% python3 -q
>>> import numpy as np
>>> from numpy import linalg as LA
>>> np.set_printoptions(precision=3, suppress=True, linewidth=120, floatmode="fixed")
>>> E = np.loadtxt("x.csv", delimiter=",")
>>> E
array([[ 1.000,  2.000,  0.000,  0.000],
       [ 7.000, 14.000,  0.000,  0.000],
       [ 0.000,  0.000,  6.000,  3.000],
       [ 0.000,  0.000,  8.000,  5.000],
       [ 5.000, 10.000,  0.000,  0.000],
       [ 9.000, 18.000,  0.000,  0.000],
       [ 0.000,  0.000,  9.000,  6.000],
       [ 2.000,  4.000,  0.000,  0.000],
       [ 4.000,  8.000,  0.000,  0.000],
       [ 3.000,  6.000,  0.000,  0.000],
       [ 8.000, 16.000,  0.000,  0.000],
       [ 0.000,  0.000,  6.000,  3.000],
       [ 0.000,  0.000, 10.000,  7.000],
       [ 0.000,  0.000,  4.000,  1.000],
       [ 2.000,  4.000,  0.000,  0.000],
       [ 3.000,  6.000,  0.000,  0.000],
       [ 7.000, 14.000,  0.000,  0.000],
       [ 0.000,  0.000,  7.000,  4.000],
       [ 4.000,  8.000,  0.000,  0.000],
       [ 0.000,  0.000,  9.000,  6.000]])
>>> E.reshape(2, -1)
array([[ 1.000,  2.000,  0.000,  0.000,  7.000, 14.000,  0.000,  0.000,  0.000,  0.000,  6.000,  3.000,  0.000,
         0.000,  8.000,  5.000,  5.000, 10.000,  0.000,  0.000,  9.000, 18.000,  0.000,  0.000,  0.000,  0.000,
         9.000,  6.000,  2.000,  4.000,  0.000,  0.000,  4.000,  8.000,  0.000,  0.000,  3.000,  6.000,  0.000,
         0.000],
       [ 8.000, 16.000,  0.000,  0.000,  0.000,  0.000,  6.000,  3.000,  0.000,  0.000, 10.000,  7.000,  0.000,
         0.000,  4.000,  1.000,  2.000,  4.000,  0.000,  0.000,  3.000,  6.000,  0.000,  0.000,  7.000, 14.000,
         0.000,  0.000,  0.000,  0.000,  7.000,  4.000,  4.000,  8.000,  0.000,  0.000,  0.000,  0.000,  9.000,
         6.000]])
>>> E.ravel(order="F")
array([ 1.000,  7.000,  0.000,  0.000,  5.000,  9.000,  0.000,  2.000,  4.000,  3.000,  8.000,  0.000,  0.000,  0.000,
        2.000,  3.000,  7.000,  0.000,  4.000,  0.000,  2.000, 14.000,  0.000,  0.000, 10.000, 18.000,  0.000,  4.000,
        8.000,  6.000, 16.000,  0.000,  0.000,  0.000,  4.000,  6.000, 14.000,  0.000,  8.000,  0.000,  0.000,  0.000,
        6.000,  8.000,  0.000,  0.000,  9.000,  0.000,  0.000,  0.000,  0.000,  6.000, 10.000,  4.000,  0.000,  0.000,
        0.000,  7.000,  0.000,  9.000,  0.000,  0.000,  3.000,  5.000,  0.000,  0.000,  6.000,  0.000,  0.000,  0.000,
        0.000,  3.000,  7.000,  1.000,  0.000,  0.000,  0.000,  4.000,  0.000,  6.000])
>>> E.reshape(-1, 2)
array([[ 1.000,  2.000],
       [ 0.000,  0.000],
       [ 7.000, 14.000],
       [ 0.000,  0.000],
       [ 0.000,  0.000],
       [ 6.000,  3.000],
       [ 0.000,  0.000],
       [ 8.000,  5.000],
       [ 5.000, 10.000],
       [ 0.000,  0.000],
       [ 9.000, 18.000],
       [ 0.000,  0.000],
       [ 0.000,  0.000],
       [ 9.000,  6.000],
       [ 2.000,  4.000],
       [ 0.000,  0.000],
       [ 4.000,  8.000],
       [ 0.000,  0.000],
       [ 3.000,  6.000],
       [ 0.000,  0.000],
       [ 8.000, 16.000],
       [ 0.000,  0.000],
       [ 0.000,  0.000],
       [ 6.000,  3.000],
       [ 0.000,  0.000],
       [10.000,  7.000],
       [ 0.000,  0.000],
       [ 4.000,  1.000],
       [ 2.000,  4.000],
       [ 0.000,  0.000],
       [ 3.000,  6.000],
       [ 0.000,  0.000],
       [ 7.000, 14.000],
       [ 0.000,  0.000],
       [ 0.000,  0.000],
       [ 7.000,  4.000],
       [ 4.000,  8.000],
       [ 0.000,  0.000],
       [ 0.000,  0.000],
       [ 9.000,  6.000]])
>>> T = E.reshape(20, 2, -1)
>>> np.swapaxes(T, 1, 2)[16]
array([[ 7.000,  0.000],
       [14.000,  0.000]])
>>> T.shape
(20, 2, 2)
>>> T[:, 0]
array([[ 1.000,  2.000],
       [ 7.000, 14.000],
       [ 0.000,  0.000],
       [ 0.000,  0.000],
       [ 5.000, 10.000],
       [ 9.000, 18.000],
       [ 0.000,  0.000],
       [ 2.000,  4.000],
       [ 4.000,  8.000],
       [ 3.000,  6.000],
       [ 8.000, 16.000],
       [ 0.000,  0.000],
       [ 0.000,  0.000],
       [ 0.000,  0.000],
       [ 2.000,  4.000],
       [ 3.000,  6.000],
       [ 7.000, 14.000],
       [ 0.000,  0.000],
       [ 4.000,  8.000],
       [ 0.000,  0.000]])
>>> arr = np.loadtxt("layer8.csv", delimiter=",")
>>> arr
array([[9.000, 2.000, 9.000, 2.000],
       [2.000, 8.000, 2.000, 8.000],
       [9.000, 2.000, 9.000, 2.000],
       [2.000, 8.000, 2.000, 8.000]])
>>> Uu, sv, vt = LA.svd(arr)
>>> evecs = vt[:(sv > 1e-8).sum()]
>>> rng = np.random.default_rng(507125)
>>> vec = arr[2] + 5 * arr[0] + rng.integers(2) * np.eye(4)[2]
>>> vec
array([54.000, 12.000, 55.000, 12.000])
>>> np.round(evecs.T @ evecs, 3) + 0
array([[0.500, 0.000, 0.500, 0.000],
       [0.000, 0.500, 0.000, 0.500],
       [0.500, 0.000, 0.500, 0.000],
       [0.000, 0.500, 0.000, 0.500]])
>>> np.diag(evecs.T @ evecs)
array([0.500, 0.500, 0.500, 0.500])
>>> W0 = np.load("w.npy")
>>> W0
array([[1, 2, 1, 2, 1, 2],
       [1, 1, 1, 1, 1, 1],
       [0, 1, 0, 1, 0, 1],
       [1, 2, 1, 2, 1, 2],
       [1, 1, 1, 1, 1, 1],
       [0, 1, 0, 1, 0, 1]])
>>> B = E + rng.integers(-2, 3, (20, 3)) @ rng.integers(-2, 3, (3, 4))
>>> B
array([[ 3.000,  0.000,  2.000,  4.000],
       [10.000, 14.000, -1.000,  4.000],
       [-7.000,  2.000,  7.000, -5.000],
       [ 2.000,  2.000,  4.000,  5.000],
       [-1.000, 11.000,  2.000, -6.000],
       [ 7.000, 16.000,  4.000,  0.000],
       [ 0.000,  1.000,  7.000,  4.000],
       [ 2.000,  7.000, -4.000, -2.000],
       [ 4.000, 13.000, -6.000, -2.000],
       [ 1.000,  6.000,  2.000,  0.000],
       [12.000, 13.000,  2.000,  6.000],
       [ 3.000,  2.000,  3.000,  7.000],
       [-5.000, -1.000, 13.000,  1.000],
       [-1.000,  1.000,  3.000, -1.000],
       [-2.000,  3.000,  2.000, -6.000],
       [ 0.000,  6.000,  1.000, -4.000],
       [11.000, 15.000, -4.000,  2.000],
       [ 4.000,  3.000,  1.000,  6.000],
       [11.000,  8.000, -3.000,  8.000],
       [-2.000,  3.000,  7.000,  4.000]])
>>> np.round(LA.svd(B - E, compute_uv=False), 3) + 0
array([25.480, 15.942,  3.693,  0.000])
>>> LA.matrix_rank(B - E, tol=1e-8)
np.int64(3)
>>> hat = B @ LA.solve(B.T @ B, B.T)
>>> np.round(LA.eigvalsh(hat), 3) + 0
array([0.000, 0.000, 0.000, 0.000, 0.000, 0.000, 0.000, 0.000, 0.000, 0.000, 0.000, 0.000, 0.000, 0.000, 0.000, 0.000,
       1.000, 1.000, 1.000, 1.000])
>>> print(round(float(np.trace(hat)), 3))
4.0
>>> [round(float(x), 3) for x in LA.svd(W0, compute_uv=False)[:3]]
[6.755, 1.538, 0.0]
>>> J = np.load("sample18.npy")
>>> J
array([[ 0,  4,  1, -3],
       [-4,  0, -4,  1],
       [-1,  4,  0,  0],
       [ 3, -1,  0,  0]])
>>> B = np.array([[-3, 1, 5], [4, -2, 2], [5, -5, 1], [-5, 0, 1]])
>>> LA.matrix_rank(np.vstack([J, B.T]))
np.int64(4)
>>> np.einsum("ij,ij->i", J, J)
array([26, 33, 17, 10])
>>> J @ B
array([[ 36, -13,   6],
       [-13,  16, -23],
       [ 19,  -9,   3],
       [-13,   5,  13]])
>>> O, evecs = LA.qr(J[:, :2])[0], LA.qr(J[:, 2:])[0]
>>> sv = LA.svd(O.T @ evecs, compute_uv=False)
>>> print(np.degrees(np.arccos(sv.clip(0, 1))))
[30.773 49.102]
>>> print(sv)
[0.859 0.655]
>>> m1 = np.load("run11.npy")
>>> m1
array([[ 0.700, -0.100,  1.400],
       [ 0.400,  0.700, -0.300],
       [ 0.100, -0.400,  2.300],
       [-0.900,  1.700, -0.300],
       [ 0.500,  2.100,  1.900]])
>>> ang = np.radians(90)
>>> r_ = np.eye(3)
>>> r_[0, 0] = r_[2, 2] = np.cos(ang)
>>> r_[0, 2], r_[2, 0] = -np.sin(ang), np.sin(ang)
>>> r_.round(3) + 0
array([[ 0.000,  0.000, -1.000],
       [ 0.000,  1.000,  0.000],
       [ 1.000,  0.000,  0.000]])
>>> B = m1 @ r_.T
>>> np.allclose(LA.norm(m1, axis=1), LA.norm(B, axis=1))
True
>>> round(float(LA.det(r_)), 3), np.trace(r_)
(1.0, np.float64(1.0))
>>> np.diff(m1, axis=0)
array([[-0.300,  0.800, -1.700],
       [-0.300, -1.100,  2.600],
       [-1.000,  2.100, -2.600],
       [ 1.400,  0.400,  2.200]])
>>> print(m1.sum(axis=1))
[2.000 0.800 2.000 0.500 4.500]
>>> round(float(LA.norm(m1)), 3)
4.552
>>> np.unravel_index(np.abs(m1).argmax(), m1.shape)
(np.int64(2), np.int64(2))
>>> LA.matrix_rank(m1)
np.int64(3)
>>> m1.shape
(5, 3)
>>> LA.svd(m1, compute_uv=False)
array([3.541, 2.665, 1.039])
>>> np.count_nonzero(m1)
np.int64(15)
>>> vec = np.array([2, -1, 0])
>>> target = m1 @ vec
>>> target
array([ 1.500,  0.100,  0.600, -3.500, -1.100])
>>> print(np.round(LA.lstsq(m1, target)[0], 3) + 0)
[ 2.000 -1.000  0.000]
>>> np.round(LA.pinv(m1) @ m1, 3) + 0
array([[1.000, 0.000, 0.000],
       [0.000, 1.000, 0.000],
       [0.000, 0.000, 1.000]])
>>> target = target + 0.05 * rng.normal(size=5)
>>> target
array([ 1.491,  0.114,  0.567, -3.442, -1.170])
>>> b, *_ = LA.lstsq(m1, target)
>>> np.round(m1.T @ (target - m1 @ b), 3) + 0
array([0.000, 0.000, 0.000])
>>> def softmax(z):
...     e = np.exp(z - z.max(axis=-1, keepdims=True))
...     return e / e.sum(axis=-1, keepdims=True)
... 
>>> np.round(softmax(10 * m1[0]), 3) + 0
array([0.001, 0.000, 0.999])
>>> softmax(m1[0] + 5)
array([0.289, 0.130, 0.581])
>>> S = m1 @ m1.T / np.sqrt(3)
>>> softmax(S).round(6).argmax(axis=1)
array([2, 4, 2, 3, 4])
>>> cov = m1.T @ m1
>>> LA.svd(m1, compute_uv=False) ** 2
array([12.539,  7.103,  1.078])
>>> np.allclose(cov, cov.T)
True
>>> (m1 @ m1.T).shape
(5, 5)
